% python3 -q
>>> import numpy as np
>>> from numpy import linalg as LA
>>> np.set_printoptions(precision=2, suppress=True, linewidth=120)
>>> F = np.load("test19.npy")
>>> F
array([[  1,  -1,   1,  -1],
       [  1,   0,   0,   0],
       [  1,   1,   1,   1],
       [  1,   2,   4,   8],
       [  1,   3,   9,  27],
       [  1,   4,  16,  64],
       [  1,   5,  25, 125],
       [  1,   6,  36, 216]])
>>> Y = np.c_[F[:, :3] @ np.array([[5, 8, 4], [9, 4, 7], [4, 5, 7]]), np.array([1, 0, 1, 0, 0, 1, 2, 2])]
>>> Y
array([[  0,   9,   4,   1],
       [  5,   8,   4,   0],
       [ 18,  17,  18,   1],
       [ 39,  36,  46,   0],
       [ 68,  65,  88,   0],
       [105, 104, 144,   1],
       [150, 153, 214,   2],
       [203, 212, 298,   2]])
>>> LA.matrix_rank(np.c_[F, Y])
np.int64(5)
>>> np.round(LA.norm(Y - F @ LA.lstsq(F, Y)[0], axis=0), 2) + 0
array([0.  , 0.  , 0.  , 1.18])
>>> x = np.array([2, -2, 0, -1])
>>> rhs = F @ x
>>> rhs
array([   5,    2,   -1,  -10,  -31,  -70, -133, -226])
>>> try:
...     LA.solve(F, rhs)
... except LA.LinAlgError as e:
...     print(e)
... 
Last 2 dimensions of the array must be square
>>> np.round(LA.lstsq(F, rhs)[0], 2) + 0
array([ 2., -2.,  0., -1.])
>>> rng = np.random.default_rng(595055)
>>> rhs = rhs + 0.02 * rng.normal(size=8)
>>> rhs
array([   4.99,    2.01,   -0.99,  -10.05,  -30.99,  -69.99, -132.99, -225.98])
>>> c, *_ = LA.lstsq(F, rhs)
>>> np.round(F.T @ (rhs - F @ c), 2) + 0
array([0., 0., 0., 0.])
>>> c.round()
array([ 2., -2.,  0., -1.])
>>> c.round(2) + 0
array([ 1.99, -2.  ,  0.  , -1.  ])
>>> proj = F @ LA.solve(F.T @ F, F.T)
>>> round(np.trace(proj), 2)
np.float64(4.0)
>>> np.abs(LA.svd(F)[2][-1])
array([0.66, 0.62, 0.42, 0.05])
>>> LA.matrix_rank(F, rtol=0.1)
np.int64(1)
>>> LA.cond(F) > 100
np.True_
>>> Y = F[0, 0] * F[1:] - np.outer(F[1:, 0], F[0])
>>> Y
array([[  0,   1,  -1,   1],
       [  0,   2,   0,   2],
       [  0,   3,   3,   9],
       [  0,   4,   8,  28],
       [  0,   5,  15,  65],
       [  0,   6,  24, 126],
       [  0,   7,  35, 217]])
>>> np.flatnonzero(~Y.round(6).any(axis=1))
array([], dtype=int64)
>>> W0 = np.loadtxt("m.csv", delimiter=",")
>>> W0
array([[ -5.08,   2.84,  -1.95,  -1.07,   5.23,  -1.79,  -0.46,  -2.88],
       [  1.02,  -4.  ,   2.42,   5.68,  -1.07,   3.55,  -2.39,   3.86],
       [  0.27,   2.15,   0.62,   2.51,   0.96,   3.8 ,   4.56,  -2.89],
       [  3.72,  -0.06,  -5.96,   2.67,   3.08,  -2.94,  -0.68,   0.17],
       [ -3.28,   4.44,  -0.47,  -7.21,  -0.24,  -4.06,  -1.29,   0.45],
       [  3.59,  -1.97,   2.99,  -0.58,  -1.89,   1.92,  -0.04,  -2.53],
       [ -2.42,   4.34,  -6.78,  11.68,  -5.78,  -0.77,   2.68,   2.7 ],
       [ -3.19,  -0.76,   2.94,  -2.47,   4.91,  -4.08,   2.06,  -2.48],
       [ -5.61,  -1.25,   8.99, -10.85,  -3.77,  -0.25,   4.37,  -2.56],
       [  3.2 ,   4.26,   1.02,  -2.56,   0.34,   3.55,   0.13,   1.83],
       [ -1.92,   5.18,   4.17,  -2.93,   2.04,   2.15,  -1.89,   0.96],
       [  2.42,  -0.73,  -0.62,   4.19,  -0.66,   4.7 ,  -3.26,   3.41],
       [  2.48,  -1.3 ,   1.78,  -1.12,  -0.34,   4.8 ,   4.25,  -2.01],
       [  5.53,   5.2 ,  -6.36,   2.88,  -1.36,  -0.89,  -2.53,   1.27],
       [ -1.03,   0.59,   1.1 ,   8.67,   9.39,  -2.67,  -0.16,  -0.95],
       [ -3.8 ,  -1.63,   0.83,  -1.57,   1.08,   0.94,  -5.41,   4.14],
       [  1.16,   1.83,   1.88,   1.11,  -2.55,   1.17,   0.98,  -0.37],
       [ -3.27,  -1.26,   1.04,  -6.99,   0.75,   1.33,   0.23,  -0.38]])
>>> z = rng.permutation(4)
>>> Y = F[:, z] * rng.choice([-1, 1], 4)
>>> Y
array([[ -1,   1,   1,  -1],
       [  0,   0,   0,  -1],
       [  1,  -1,   1,  -1],
       [  8,  -2,   4,  -1],
       [ 27,  -3,   9,  -1],
       [ 64,  -4,  16,  -1],
       [125,  -5,  25,  -1],
       [216,  -6,  36,  -1]])
>>> U, _, Vt = LA.svd(F.T @ Y)
>>> np.round(LA.lstsq(F, Y)[0], 2) + 0
array([[ 0.,  0.,  0., -1.],
       [ 0., -1.,  0.,  0.],
       [ 0.,  0.,  1.,  0.],
       [ 1.,  0.,  0.,  0.]])
>>> np.round(U @ Vt, 2) + 0
array([[ 0.,  0.,  0., -1.],
       [ 0., -1.,  0.,  0.],
       [ 0.,  0.,  1.,  0.],
       [ 1.,  0.,  0.,  0.]])
>>> z
array([3, 1, 2, 0])
>>> A = np.load("case19.npy")
>>> A
array([[0, 2, 0, 5, 1, 1, 1, 4, 4, 4, 5, 2, 4],
       [0, 0, 5, 2, 2, 4, 1, 5, 2, 5, 2, 3, 2],
       [0, 0, 0, 1, 4, 3, 4, 3, 1, 5, 4, 0, 2],
       [0, 0, 0, 0, 5, 5, 1, 5, 1, 0, 2, 2, 5],
       [0, 0, 0, 0, 0, 4, 5, 1, 0, 4, 0, 3, 1],
       [0, 0, 0, 0, 0, 0, 2, 5, 5, 3, 5, 1, 1],
       [0, 0, 0, 0, 0, 0, 0, 3, 0, 5, 0, 4, 1],
       [0, 0, 0, 0, 0, 0, 0, 0, 4, 4, 1, 2, 0],
       [0, 0, 0, 0, 0, 0, 0, 0, 0, 0, 3, 1, 3],
       [0, 0, 0, 0, 0, 0, 0, 0, 0, 0, 5, 3, 5],
       [0, 0, 0, 0, 0, 0, 0, 0, 0, 0, 0, 0, 3],
       [0, 0, 0, 0, 0, 0, 0, 0, 0, 0, 0, 0, 0],
       [0, 0, 0, 0, 0, 0, 0, 0, 0, 0, 0, 0, 0]])
>>> x = np.array([0, -1, 2, 2, 2, -2, -1, 0, -1, -1, 0, 0, -1])
>>> LA.norm(A @ x) <= LA.norm(A, 2) * LA.norm(x) + 1e-9
np.True_
>>> A @ x
array([ -5,   0,  -8,  -7, -18, -11,  -6,  -8,  -3,  -5,  -3,   0,   0])
>>> np.abs(np.diag(LA.qr(A)[1])) > 1e-9
array([False, False, False, False, False, False, False, False, False, False, False, False, False])
>>> try:
...     LA.inv(A)
... except LA.LinAlgError as e:
...     print(repr(e))
... 
LinAlgError('Singular matrix')
>>> np.unique(A.round(6), axis=0).shape
(12, 13)
>>> LA.lstsq(A[:-1].T, A[-1])[2]
np.int32(11)
>>> U, sigma, Vt = LA.svd(A)
>>> np.argmax(sigma[:-1] / (sigma[1:] + 1e-6)) + 1
np.int64(11)
>>> Y = U[:, :11] @ np.diag(sigma[:11]) @ Vt[:11]
>>> np.round(LA.norm(A - Y) / LA.norm(A), 2)
np.float64(0.0)
>>> LA.matrix_rank(A, rtol=0.05)
np.int64(10)
>>> round(np.abs(A - Y).max(), 2)
np.float64(0.0)
>>> np.round(LA.norm(A - Y, 2), 2), sigma[11]
(np.float64(0.0), np.float64(0.0))
>>> LA.matrix_rank(Y)
np.int64(11)
>>> def softmax(z):
...     e = np.exp(z - z.max(axis=-1, keepdims=True))
...     return e / e.sum(axis=-1, keepdims=True)
... 
>>> softmax(A).sum(axis=1)
array([1., 1., 1., 1., 1., 1., 1., 1., 1., 1., 1., 1., 1.])
>>> np.round(softmax(10 * A[6]), 2) + 0
array([0., 0., 0., 0., 0., 0., 0., 0., 0., 1., 0., 0., 0.])
>>> scores = A @ A.T / np.sqrt(13)
>>> softmax(scores)[6] @ A
array([0.  , 0.08, 3.29, 1.53, 1.38, 2.71, 0.75, 4.36, 1.51, 4.94, 1.56, 3.22, 1.79])
>>> softmax(scores).round(6).argmax(axis=1)
array([0, 1, 2, 3, 4, 5, 1, 0, 9, 9, 3, 0, 0])
>>> U, sigma, Vt = LA.svd(A)
>>> vecs = Vt[:(sigma > 1e-8).sum()]
>>> x = A[9] + -1 * A[12] + rng.integers(2) * np.eye(13)[7]
>>> x
array([0., 0., 0., 0., 0., 0., 0., 0., 0., 0., 5., 3., 5.])
>>> LA.matrix_rank(np.vstack([A, x]))
np.int64(11)
>>> np.allclose(vecs.T @ vecs @ x, x)
True
>>> data = np.load("x.npy")
>>> data
array([[ 0,  0,  0,  0, -2, -1,  1, -1,  0,  0],
       [ 0,  0,  1, -2,  1, -2,  1,  0, -2,  0],
       [ 0, -1,  0,  1,  2, -1, -1, -1, -1, -2],
       [ 0,  2, -1,  0, -1, -2,  2, -1,  2, -1],
       [ 2, -1, -2,  1,  0, -1, -2,  0,  1, -1],
       [ 1,  2,  1,  2,  1,  0, -1,  0,  0, -1],
       [-1, -1,  1, -2,  2,  1,  0,  2,  0,  2],
       [ 1,  0,  1,  1,  0,  0, -2,  0,  0, -1],
       [ 0,  2,  1, -2, -1,  0,  0,  0,  0,  1],
       [ 0,  0,  2,  1,  1,  1, -2,  1, -1,  0]])
>>> C2 = data.T @ data
>>> LA.eigvalsh(C2)[::-1]
array([42.81, 42.81, 17.33, 17.33,  7.37,  7.37,  1.37,  1.37,  0.12,  0.12])
>>> np.diag(C2)
array([ 7, 15, 14, 20, 17, 13, 20,  8, 11, 13])
>>> np.allclose(C2, C2.T)
True
>>> Y = LA.invert(data)
Traceback (most recent call last):
  File "<python-input-73>", line 1, in <module>
    Y = LA.invert(data)
        ^^^^^^^^^
AttributeError: module 'numpy.linalg' has no attribute 'invert'
>>> Y = LA.inv(data)
>>> round(float(LA.cond(data)), 2)
18.87
>>> (np.abs(Y) > 1e-9).astype(int)
array([[0, 1, 1, 1, 1, 1, 1, 1, 1, 1],
       [1, 0, 0, 1, 1, 1, 1, 1, 1, 1],
       [1, 0, 0, 1, 1, 1, 1, 1, 1, 1],
       [1, 1, 1, 0, 1, 1, 1, 1, 1, 1],
       [1, 1, 1, 1, 0, 1, 1, 1, 1, 1],
       [1, 1, 1, 1, 1, 0, 1, 1, 1, 1],
       [1, 1, 1, 1, 1, 1, 0, 1, 1, 1],
       [1, 1, 1, 1, 1, 1, 1, 0, 1, 1],
       [1, 1, 1, 1, 1, 1, 1, 1, 0, 1],
       [1, 1, 1, 1, 1, 1, 1, 1, 1, 0]])
>>> np.round(LA.det(data) * Y, 2) + 0
array([[    0.,   210.,  -330.,  -450.,  -150.,   540.,   180.,   840.,  -240., -1140.],
       [ -210.,     0.,     0.,   120.,    90.,    30.,  -210.,  -420.,   240.,   330.],
       [  330.,     0.,     0.,   -60.,  -270.,   210.,   330.,   660.,  -120.,  -390.],
       [  450.,  -120.,    60.,     0.,   150.,   270.,    90.,  -480.,  -120.,   330.],
       [  150.,   -90.,   270.,  -150.,     0.,   390.,   330.,   -60.,    60.,  -390.],
       [ -540.,   -30.,  -210.,  -270.,  -390.,     0.,  -180.,   600.,  -120.,  -660.],
       [ -180.,   210.,  -330.,   -90.,  -330.,   180.,     0.,   480.,  -420.,  -600.],
       [ -840.,   420.,  -660.,   480.,    60.,  -600.,  -480.,     0.,  -420.,   840.],
       [  240.,  -240.,   120.,   120.,   -60.,   120.,   420.,   420.,     0.,  -360.],
       [ 1140.,  -330.,   390.,  -330.,   390.,   660.,   600.,  -840.,   360.,     0.]])
>>> Y.round(2) + 0
array([[ 0.  ,  0.23, -0.37, -0.5 , -0.17,  0.6 ,  0.2 ,  0.93, -0.27, -1.27],
       [-0.23,  0.  ,  0.  ,  0.13,  0.1 ,  0.03, -0.23, -0.47,  0.27,  0.37],
       [ 0.37,  0.  ,  0.  , -0.07, -0.3 ,  0.23,  0.37,  0.73, -0.13, -0.43],
       [ 0.5 , -0.13,  0.07,  0.  ,  0.17,  0.3 ,  0.1 , -0.53, -0.13,  0.37],
       [ 0.17, -0.1 ,  0.3 , -0.17,  0.  ,  0.43,  0.37, -0.07,  0.07, -0.43],
       [-0.6 , -0.03, -0.23, -0.3 , -0.43,  0.  , -0.2 ,  0.67, -0.13, -0.73],
       [-0.2 ,  0.23, -0.37, -0.1 , -0.37,  0.2 ,  0.  ,  0.53, -0.47, -0.67],
       [-0.93,  0.47, -0.73,  0.53,  0.07, -0.67, -0.53,  0.  , -0.47,  0.93],
       [ 0.27, -0.27,  0.13,  0.13, -0.07,  0.13,  0.47,  0.47,  0.  , -0.4 ],
       [ 1.27, -0.37,  0.43, -0.37,  0.43,  0.73,  0.67, -0.93,  0.4 ,  0.  ]])
